% ipython --no-banner

In [1]: import numpy as np

In [2]: import numpy.linalg as la

In [3]: np.set_printoptions(precision=2, suppress=True, linewidth=140)

In [4]: m1 = np.load("case10.npy")

In [5]: m1
Out[5]: 
array([[ 8.,  2.,  0.,  0.,  0.],
       [ 4.,  5.,  0.,  0.,  0.],
       [ 0.,  0.,  3.,  0., -2.],
       [ 0.,  0., -1.,  1.,  1.],
       [ 0.,  0.,  3., -3., -2.]])

In [6]: # 2 groups of indices that never mix

In [7]: rng = np.random.default_rng(9784)

In [8]: idx = rng.permutation(5)

In [9]: idx
Out[9]: array([3, 2, 4, 1, 0])

In [10]: B = m1[idx][:, idx]

In [11]: round(la.det(B), 2), round(la.det(m1[idx]), 2)
Out[11]: (np.float64(96.0), np.float64(96.0))

In [12]: np.diag(B)
Out[12]: array([ 1.,  3., -2.,  5.,  8.])

In [13]: O, r_ = la.qr(m1)

In [14]: round(float(np.trace(O @ O.T)), 2)
Out[14]: 5.0

In [15]: O
Out[15]: 
array([[-0.89, -0.45,  0.  ,  0.  ,  0.  ],
       [-0.45,  0.89,  0.  ,  0.  ,  0.  ],
       [-0.  , -0.  , -0.69, -0.73,  0.  ],
       [-0.  , -0.  ,  0.23, -0.22,  0.95],
       [-0.  , -0.  , -0.69,  0.65,  0.32]])

In [16]: np.round(O @ r_, 2) + 0
Out[16]: 
array([[ 8.,  2.,  0.,  0.,  0.],
       [ 4.,  5.,  0.,  0.,  0.],
       [ 0.,  0.,  3.,  0., -2.],
       [ 0.,  0., -1.,  1.,  1.],
       [ 0.,  0.,  3., -3., -2.]])

In [17]: B = np.array([[0, -3, 0], [3, -3, 2]])

In [18]: W2 = np.kron(B, m1)

In [19]: la.matrix_rank(W2)
Out[19]: np.int64(10)

In [20]: arr = np.loadtxt("arr.csv", delimiter=",")

In [21]: arr
Out[21]: 
array([[ 0., -3.,  2., -2., -3.,  0.],
       [-3.,  0., -1.,  3., -2., -2.],
       [ 2., -1.,  0.,  0.,  2.,  1.],
       [-2.,  3.,  0.,  2., -2.,  0.],
       [-3., -2.,  2., -2.,  4.,  1.],
       [ 0., -2.,  1.,  0.,  1.,  2.]])

In [22]: # symmetric

In [23]: round(la.norm(arr, 2), 2)
Out[23]: np.float64(8.07)

In [24]: round(la.norm(arr[0], 1), 2), round(float(la.norm(arr[0], np.inf)), 2)
Out[24]: (np.float64(10.0), 3.0)

In [25]: np.round(la.norm(arr, "nuc"), 2)
Out[25]: np.float64(23.82)

In [26]: ev, evecs = la.eigh(arr)

In [27]: x = np.array([0, -3, -2, 0, 1, 3])

In [28]: np.round(x @ arr @ x / (x @ x), 2), np.round(ev[0], 2), round(ev[-1], 2)
Out[28]: (np.float64(1.91), np.float64(-5.21), np.float64(8.07))

In [29]: np.abs(arr).sum(axis=1).max(), np.round(np.abs(ev).max(), 2)
Out[29]: (np.float64(14.0), np.float64(8.07))

In [30]: x @ arr @ x
Out[30]: np.float64(44.0)

In [31]: [round(float(la.det(arr[:i, :i])), 2) + 0 for i in range(1, 7)]
Out[31]: [0.0, -9.0, 12.0, 40.0, 402.0, 503.0]

In [32]: np.round(la.eigvalsh(arr).min(), 2)
Out[32]: np.float64(-5.21)

In [33]: try:
    ...:     la.cholesky(arr)
    ...: except la.LinAlgError as e:
    ...:     print(e)
    ...: 
Matrix is not positive definite

In [34]: x = np.array([3, 7, 3, 2, 7])

In [35]: y = m1 @ x

In [36]: y
Out[36]: array([ 38.,  47.,  -5.,   6., -11.])

In [37]: la.solve(m1, y)
Out[37]: array([3., 7., 3., 2., 7.])

In [38]: la.solve(m1, -2 * y)
Out[38]: array([ -6., -14.,  -6.,  -4., -14.])

In [39]: r0, v = arr[1], arr[2]

In [40]: r0 @ r0
Out[40]: np.float64(27.0)

In [41]: pr = (r0 @ v) / (r0 @ r0) * r0

In [42]: la.matrix_rank(np.outer(r0, v))
Out[42]: np.int64(1)

In [43]: np.outer(r0, v)
Out[43]: 
array([[-6.,  3., -0., -0., -6., -3.],
       [ 0., -0.,  0.,  0.,  0.,  0.],
       [-2.,  1., -0., -0., -2., -1.],
       [ 6., -3.,  0.,  0.,  6.,  3.],
       [-4.,  2., -0., -0., -4., -2.],
       [-4.,  2., -0., -0., -4., -2.]])

In [44]: pr
Out[44]: array([ 1.33, -0.  ,  0.44, -1.33,  0.89,  0.89])
